% python3 -q
>>> import numpy as np
>>> import numpy.linalg as la
>>> np.set_printoptions(precision=1, suppress=True, linewidth=120)
>>> J = np.loadtxt("block4.csv", delimiter=",")
>>> J
array([[2., 3., 4., 5., 1., 3., 0.],
       [4., 3., 3., 5., 2., 0., 0.],
       [0., 3., 4., 5., 4., 3., 3.],
       [4., 3., 3., 5., 2., 0., 0.]])
>>> # rows and columns are dependent
>>> np.unique(J.round(6), axis=0).shape
(3, 7)
>>> np.abs(np.diag(la.qr(J)[1])) > 1e-9
array([ True,  True,  True, False])
>>> np.round(J @ la.pinv(J) @ J, 1) + 0
array([[2., 3., 4., 5., 1., 3., 0.],
       [4., 3., 3., 5., 2., 0., 0.],
       [0., 3., 4., 5., 4., 3., 3.],
       [4., 3., 3., 5., 2., 0., 0.]])
>>> ang = np.radians(15)
>>> r_ = np.eye(7)
>>> r_[3, 3] = r_[6, 6] = np.cos(ang)
>>> r_[3, 6], r_[6, 3] = -np.sin(ang), np.sin(ang)
>>> r_
array([[ 1. ,  0. ,  0. ,  0. ,  0. ,  0. ,  0. ],
       [ 0. ,  1. ,  0. ,  0. ,  0. ,  0. ,  0. ],
       [ 0. ,  0. ,  1. ,  0. ,  0. ,  0. ,  0. ],
       [ 0. ,  0. ,  0. ,  1. ,  0. ,  0. , -0.3],
       [ 0. ,  0. ,  0. ,  0. ,  1. ,  0. ,  0. ],
       [ 0. ,  0. ,  0. ,  0. ,  0. ,  1. ,  0. ],
       [ 0. ,  0. ,  0. ,  0.3,  0. ,  0. ,  1. ]])
>>> M2 = J @ r_.T
>>> np.abs(M2 - J).max(axis=0)
array([0. , 0. , 0. , 0.9, 0. , 0. , 1.3])
>>> np.allclose(J @ J.T, M2 @ M2.T)
True
>>> arr = np.load("x.npy")
>>> arr
array([[-1.5, -2.1, -0.6],
       [-0.2, -0.3, -0.1],
       [ 0.4,  0.4,  0.1],
       [ 1. ,  1.4,  0.4],
       [ 1.9,  2.6,  0.4],
       [-0.4, -0.8, -0.2],
       [-3.3, -4. , -1.2],
       [ 2. ,  2.5,  0.8],
       [ 0.1,  0.3, -0.1],
       [ 1.8,  2.4,  0.6],
       [ 5.4,  7.4,  2.1],
       [ 0.7,  0.9,  0.2],
       [ 1.1,  1.2,  0.2],
       [ 3.1,  4. ,  0.9],
       [-5.8, -7.7, -2. ],
       [ 2.1,  2.9,  0.7],
       [ 0.3,  0.5,  0.2],
       [ 0.1,  0.3,  0. ],
       [ 2.5,  3.4,  1. ],
       [ 1.3,  2. ,  0.6],
       [-0.7, -0.9, -0.2],
       [ 2.3,  3. ,  0.8],
       [ 3.2,  4.4,  1.1],
       [ 0.4,  0.4,  0.2]])
>>> Uu, sig, Vh = la.svd(arr)
>>> sig
array([19.3,  0.5,  0.5])
>>> M2 = Uu[:, :1] @ np.diag(sig[:1]) @ Vh[:1]
>>> np.round(la.norm(arr - M2, 2), 1), np.round(sig[1], 1)
(np.float64(0.5), np.float64(0.5))
>>> M2
array([[-1.6, -2.1, -0.6],
       [-0.2, -0.3, -0.1],
       [ 0.3,  0.4,  0.1],
       [ 1. ,  1.4,  0.4],
       [ 1.9,  2.5,  0.7],
       [-0.5, -0.7, -0.2],
       [-3.1, -4.2, -1.1],
       [ 1.9,  2.6,  0.7],
       [ 0.2,  0.2,  0.1],
       [ 1.8,  2.4,  0.6],
       [ 5.5,  7.4,  2. ],
       [ 0.7,  0.9,  0.2],
       [ 1. ,  1.3,  0.3],
       [ 3. ,  4. ,  1.1],
       [-5.8, -7.7, -2. ],
       [ 2.1,  2.9,  0.8],
       [ 0.4,  0.5,  0.1],
       [ 0.2,  0.2,  0.1],
       [ 2.5,  3.4,  0.9],
       [ 1.4,  1.9,  0.5],
       [-0.7, -0.9, -0.2],
       [ 2.3,  3. ,  0.8],
       [ 3.3,  4.3,  1.2],
       [ 0.3,  0.5,  0.1]])
>>> round(np.abs(arr - M2).max(), 1)
np.float64(0.3)
>>> la.matrix_rank(M2)
np.int64(1)
